$ python3 -q
>>> import numpy as np
>>> np.set_printoptions(precision=3, suppress=True, linewidth=120, floatmode="fixed")
>>> J = np.load("test11.npy")
>>> J
array([[ 1.000, -6.000,  0.000,  0.000],
       [-6.000,  6.000,  0.000,  0.000],
       [ 0.000,  0.000, -3.000,  0.000],
       [ 0.000,  0.000,  0.000, -3.000]])
>>> B = J / np.linalg.norm(J, axis=1, keepdims=True)
>>> C2 = B @ B.T
>>> np.linalg.norm(B, axis=1)
array([1.000, 1.000, 1.000, 1.000])
>>> np.degrees(np.arccos(np.clip(C2[0, 2], -1, 1)))
np.float64(90.0)
>>> round(np.linalg.det(J), 3)
np.float64(-270.0)
>>> np.sort(np.linalg.eigvals(J).real)
array([-3.000, -3.000, -3.000, 10.000])
>>> np.flatnonzero(np.linalg.matrix_power((J != 0) + (J.T != 0) + np.eye(4), 4)[1])
array([0, 1])
>>> (np.linalg.matrix_power((J != 0) + (J.T != 0) + np.eye(4), 4) > 0).astype(int)
array([[1, 1, 0, 0],
       [1, 1, 0, 0],
       [0, 0, 1, 0],
       [0, 0, 0, 1]])
>>> J @ J
array([[ 37.000, -42.000,   0.000,   0.000],
       [-42.000,  72.000,   0.000,   0.000],
       [  0.000,   0.000,   9.000,   0.000],
       [  0.000,   0.000,   0.000,   9.000]])
>>> (J != 0).astype(int)
array([[1, 1, 0, 0],
       [1, 1, 0, 0],
       [0, 0, 1, 0],
       [0, 0, 0, 1]])
>>> X = np.load("run5.npy")
>>> X
array([[5.000, 1.000, 0.000],
       [0.000, 5.000, 1.000],
       [0.000, 0.000, 5.000]])
>>> rng = np.random.default_rng(5740)
>>> labels = rng.permutation(3)
>>> B = X[:, labels] * rng.choice([-1, 1], 3)
>>> B
array([[-0.000, -1.000, -5.000],
       [-1.000, -5.000, -0.000],
       [-5.000, -0.000, -0.000]])
>>> Uu, _, vt = np.linalg.svd(X.T @ B)
>>> np.round(np.linalg.lstsq(X, B)[0], 3) + 0
array([[ 0.000,  0.000, -1.000],
       [ 0.000, -1.000,  0.000],
       [-1.000,  0.000,  0.000]])
>>> def softmax(z):
...     e = np.exp(z - z.max(axis=-1, keepdims=True))
...     return e / e.sum(axis=-1, keepdims=True)
... 
>>> softmax(B).sum(axis=1)
array([1.000, 1.000, 1.000])
>>> np.round(softmax(10 * B[0]), 3) + 0
array([1.000, 0.000, 0.000])
>>> att = B @ B.T / np.sqrt(3)
>>> np.round(softmax(att), 3) + 0
array([[1.000, 0.000, 0.000],
       [0.000, 1.000, 0.000],
       [0.000, 0.000, 1.000]])
>>> data = np.loadtxt("dump.csv", delimiter=",")
>>> data
array([[  4.574,  14.224,   7.237],
       [  3.179,  11.996,   6.438],
       [  2.794,  11.353,   6.207],
       [  1.327,   8.736,   5.253],
       [  0.028,   6.033,   4.238],
       [ -1.146,   0.998,   1.974],
       [ -1.128,   0.893,   1.905],
       [ -0.941,   0.356,   1.484],
       [ -0.914,   0.309,   1.437],
       [ -0.563,  -0.033,   0.935],
       [ -0.525,  -0.051,   0.885],
       [ -0.203,  -0.098,   0.424],
       [ -0.117,  -0.074,   0.272],
       [  0.058,   0.087,  -0.236],
       [ -0.376,   0.647,  -1.572],
       [ -0.770,   0.797,  -2.030],
       [ -2.980,   1.065,  -3.769],
       [ -8.124,   0.650,  -6.677],
       [-11.932,  -0.010,  -8.538],
       [-13.837,  -0.406,  -9.425],
       [-14.854,  -0.631,  -9.889],
       [-16.178,  -0.937, -10.486],
       [-16.297,  -0.966, -10.539],
       [-28.066,  -4.163, -15.575],
       [-30.217,  -4.815, -16.460]])
>>> x0 = np.array([-2, 0, -1])
>>> target = data @ x0
>>> np.round(np.linalg.lstsq(data, target)[0], 3) + 0
array([-2.000,  0.000, -1.000])
>>> np.round(np.linalg.solve(data.T @ data, data.T @ target), 3) + 0
array([-2.000,  0.000, -1.000])
>>> np.round(np.linalg.pinv(data) @ data, 3) + 0
array([[1.000, 0.000, 0.000],
       [0.000, 1.000, 0.000],
       [0.000, 0.000, 1.000]])
>>> target = target + 0.05 * rng.normal(size=25)
>>> target
array([-16.413, -12.763, -11.856,  -7.868,  -4.277,   0.318,   0.371,   0.396,   0.439,   0.194,   0.224,  -0.092,
        -0.098,   0.153,   2.343,   3.554,   9.790,  22.903,  32.492,  37.073,  39.601,  42.918,  43.112,  71.808,
        76.800])
>>> c, *_ = np.linalg.lstsq(data, target)
>>> c
array([-2.000,  0.001, -1.002])
>>> c.round()
array([-2.000,  0.000, -1.000])
>>> round(float(np.linalg.norm(target - data @ c)), 3)
0.247
